% python3 -q
>>> import numpy as np
>>> np.set_printoptions(precision=2, suppress=True, linewidth=120, legacy="1.25")
>>> M = np.load("run18.npy")
>>> print(M)
[[ 3  0  0  0  0  0  0  0  0  0  0]
 [ 0  2  0  0  0  0  0  0  0  0  0]
 [ 0  0 -3  0  0  0  0  0  0  0  0]
 [ 0  0  0 -3  0  0  0  0  0  0  0]
 [ 0  0  0  0  3  0  0  0  0  0  0]
 [ 0  0  0  0  0 -2  0  0  0  0  0]
 [ 0  0  0  0  0  0  2  0  0  0  0]
 [ 0  0  0  0  0  0  0 -3  0  0  0]
 [ 0  0  0  0  0  0  0  0 -1  0  0]
 [ 0  0  0  0  0  0  0  0  0  1  0]
 [ 0  0  0  0  0  0  0  0  0  0  0]]
>>> ev, evecs = np.linalg.eigh(M)
>>> print(evecs.T @ evecs)
[[1. 0. 0. 0. 0. 0. 0. 0. 0. 0. 0.]
 [0. 1. 0. 0. 0. 0. 0. 0. 0. 0. 0.]
 [0. 0. 1. 0. 0. 0. 0. 0. 0. 0. 0.]
 [0. 0. 0. 1. 0. 0. 0. 0. 0. 0. 0.]
 [0. 0. 0. 0. 1. 0. 0. 0. 0. 0. 0.]
 [0. 0. 0. 0. 0. 1. 0. 0. 0. 0. 0.]
 [0. 0. 0. 0. 0. 0. 1. 0. 0. 0. 0.]
 [0. 0. 0. 0. 0. 0. 0. 1. 0. 0. 0.]
 [0. 0. 0. 0. 0. 0. 0. 0. 1. 0. 0.]
 [0. 0. 0. 0. 0. 0. 0. 0. 0. 1. 0.]
 [0. 0. 0. 0. 0. 0. 0. 0. 0. 0. 1.]]
>>> print(evecs.T @ M @ evecs)
[[-3.  0.  0.  0.  0.  0.  0.  0.  0.  0.  0.]
 [ 0. -3.  0.  0.  0.  0.  0.  0.  0.  0.  0.]
 [ 0.  0. -3.  0.  0.  0.  0.  0.  0.  0.  0.]
 [ 0.  0.  0. -2.  0.  0.  0.  0.  0.  0.  0.]
 [ 0.  0.  0.  0. -1.  0.  0.  0.  0.  0.  0.]
 [ 0.  0.  0.  0.  0.  0.  0.  0.  0.  0.  0.]
 [ 0.  0.  0.  0.  0.  0.  1.  0.  0.  0.  0.]
 [ 0.  0.  0.  0.  0.  0.  0.  2.  0.  0.  0.]
 [ 0.  0.  0.  0.  0.  0.  0.  0.  2.  0.  0.]
 [ 0.  0.  0.  0.  0.  0.  0.  0.  0.  3.  0.]
 [ 0.  0.  0.  0.  0.  0.  0.  0.  0.  0.  3.]]
>>> print((ev > 1e-8).sum(), (ev < -1e-8).sum())
5 5
>>> print(np.linalg.eigvalsh(M + 2 * np.eye(11)))
[-1. -1. -1.  0.  1.  2.  3.  4.  4.  5.  5.]
>>> print(np.unique(ev.round(6) + 0, return_counts=True)[1])
[3 1 1 1 1 2 2]
>>> print(np.linalg.svd(M, compute_uv=False))
[3. 3. 3. 3. 3. 2. 2. 2. 1. 1. 0.]
>>> print(np.argsort(-np.linalg.norm(M, axis=0).round(6), kind="stable")[:3])
[0 2 3]
>>> print(round(float(np.linalg.norm(M, 2) / np.linalg.norm(M)), 2))
0.39
>>> print(np.linalg.cond(M) > 100)
True
>>> O, _ = np.linalg.qr(np.array([[-0.6, -1.6, -1.5, 0.9],
...     [1.1, 0.4, -0.3, -1.5],
...     [-0.5, -1.3, 0.3, 0.9],
...     [-0.7, -0.3, 0.5, -1.4]]))
>>> arr = O[:, :4]
>>> print(arr)
[[-0.39 -0.67  0.61  0.13]
 [ 0.72 -0.45 -0.13  0.51]
 [-0.33 -0.54 -0.75 -0.2 ]
 [-0.46  0.25 -0.2   0.83]]
>>> # keeps lengths
>>> print(np.round(np.poly(arr), 2) + 0)
[ 1.    0.77  0.   -0.77 -1.  ]
>>> print(np.round(np.linalg.eigvals(arr).sum().real, 2))
-0.77
>>> print(np.linalg.eigvals(arr))
[ 1.  +0.j   -0.38+0.92j -0.38-0.92j -1.  +0.j  ]
>>> print(round(float(np.einsum("ij,ji->", arr, arr)), 2))
0.59
>>> print(round(np.einsum("ii->", arr), 2))
-0.77
>>> out = np.array([[2, 2, 0], [1, -3, 2], [-2, -3, 1], [0, 1, 3]])
>>> print(np.einsum("ik,kj->ij", arr, out))
[[-2.69 -0.49 -0.32]
 [ 1.27  3.7   0.5 ]
 [ 0.31  3.01 -2.42]
 [-0.27 -0.26  2.79]]
>>> out @ arr
Traceback (most recent call last):
  File "<python-input-25>", line 1, in <module>
    out @ arr
    ~~~~^~~~~
ValueError: matmul: Input operand 1 has a mismatch in its core dimension 0, with gufunc signature (n?,k),(k,m?)->(n?,m?) (size 4 is different from 3)
>>> print(np.linalg.matrix_rank(arr @ out))
3
>>> W1 = np.array([[0, 3, 3, 3, -3],
...     [1, -3, -3, 1, 0],
...     [1, 2, 0, 0, 1],
...     [3, 3, -1, -3, 0]])
>>> c = np.array([1, 0, -4, -2, 4])
>>> hid = np.maximum(arr @ W1 + c, 0)
>>> print(hid)
[[1.35 2.46 0.   0.   5.8 ]
 [1.95 4.77 0.   0.   1.7 ]
 [0.   0.   0.   0.   4.24]
 [3.54 0.   0.   0.   5.18]]
>>> W2 = np.array([[0, 2], [1, 3], [2, 1], [2, 1], [0, 0]])
>>> print((hid @ W2).round(6).argmax(axis=1))
[1 1 0 1]
>>> print(hid @ W2)
[[ 2.46 10.06]
 [ 4.77 18.21]
 [ 0.    0.  ]
 [ 0.    7.07]]
>>> x0 = np.array([2, 0, 0, 2])
>>> y = arr @ x0
>>> print(y)
[-0.52  2.46 -1.06  0.73]
>>> print(np.linalg.solve(arr, -2 * y))
[-4. -0. -0. -4.]
>>> print(np.linalg.solve(arr, y))
[ 2. -0. -0.  2.]
>>> f = np.array([-1, 3, -3, 3])
>>> out = arr + np.outer(f, np.eye(4)[1])
>>> print(np.linalg.matrix_rank(out - arr))
1
>>> print(np.round(np.linalg.det(out) / np.linalg.det(arr), 2), round(1 + np.linalg.solve(arr, f)[1], 2))
2.7 2.7
>>> print(np.linalg.matrix_rank(np.linalg.inv(out) - np.linalg.inv(arr), tol=1e-8))
1
>>> J = np.array([[4, 3, -3, 5, 0],
...     [5, -2, -2, -5, 0],
...     [-1, -9, -7, 8, -6],
...     [6, 3, 1, 7, -5],
...     [-1, -1, -5, -7, 2]])
>>> print(J)
[[ 4  3 -3  5  0]
 [ 5 -2 -2 -5  0]
 [-1 -9 -7  8 -6]
 [ 6  3  1  7 -5]
 [-1 -1 -5 -7  2]]
>>> x0 = np.array([2, 3, 0, 3, 3])
>>> y = J @ x0
>>> print(y)
[ 32 -11 -23  27 -20]
>>> print(np.round(np.linalg.solve(J, y + J[:, 1]), 2) + 0)
[2. 4. 0. 3. 3.]
>>> def softmax(z):
...     e = np.exp(z - z.max(axis=-1, keepdims=True))
...     return e / e.sum(axis=-1, keepdims=True)
... 
>>> print(np.round(softmax(10 * J[0]), 2) + 0)
[0. 0. 0. 1. 0.]
>>> print(np.round(softmax(J[0]), 2) + 0)
[0.24 0.09 0.   0.66 0.  ]
>>> print(softmax(J).sum(axis=1))
[1. 1. 1. 1. 1.]
>>> att = J @ J.T / np.sqrt(5)
>>> print(np.round(softmax(att + np.triu(np.full(att.shape, -np.inf), 1)), 2) + 0)
[[1. 0. 0. 0. 0.]
 [0. 1. 0. 0. 0.]
 [0. 0. 1. 0. 0.]
 [0. 0. 0. 1. 0.]
 [0. 0. 0. 0. 1.]]
>>> print(softmax(att)[0] @ J)
[ 5.87  3.    0.74  6.87 -4.68]
>>> print(softmax(att).round(6).argmax(axis=1))
[3 1 2 3 4]
>>> rng = np.random.default_rng(211)
>>> idx = rng.permutation(5)
>>> out = J[:, idx] * rng.choice([-1, 1], 5)
>>> print(out)
[[ 4  0 -3  3  5]
 [ 5  0 -2 -2 -5]
 [-1  6 -7 -9  8]
 [ 6  5  1  3  7]
 [-1 -2 -5 -1 -7]]
>>> Uu, _, vt = np.linalg.svd(J.T @ out)
>>> print(np.round(np.linalg.lstsq(J, out)[0], 2) + 0)
[[ 1.  0.  0.  0.  0.]
 [ 0.  0.  0.  1.  0.]
 [ 0.  0.  1.  0.  0.]
 [ 0.  0.  0.  0.  1.]
 [ 0. -1.  0.  0.  0.]]
>>> print(np.round(Uu @ vt, 2) + 0)
[[ 1.  0.  0.  0.  0.]
 [ 0.  0.  0.  1.  0.]
 [ 0.  0.  1.  0.  0.]
 [ 0.  0.  0.  0.  1.]
 [ 0. -1.  0.  0.  0.]]
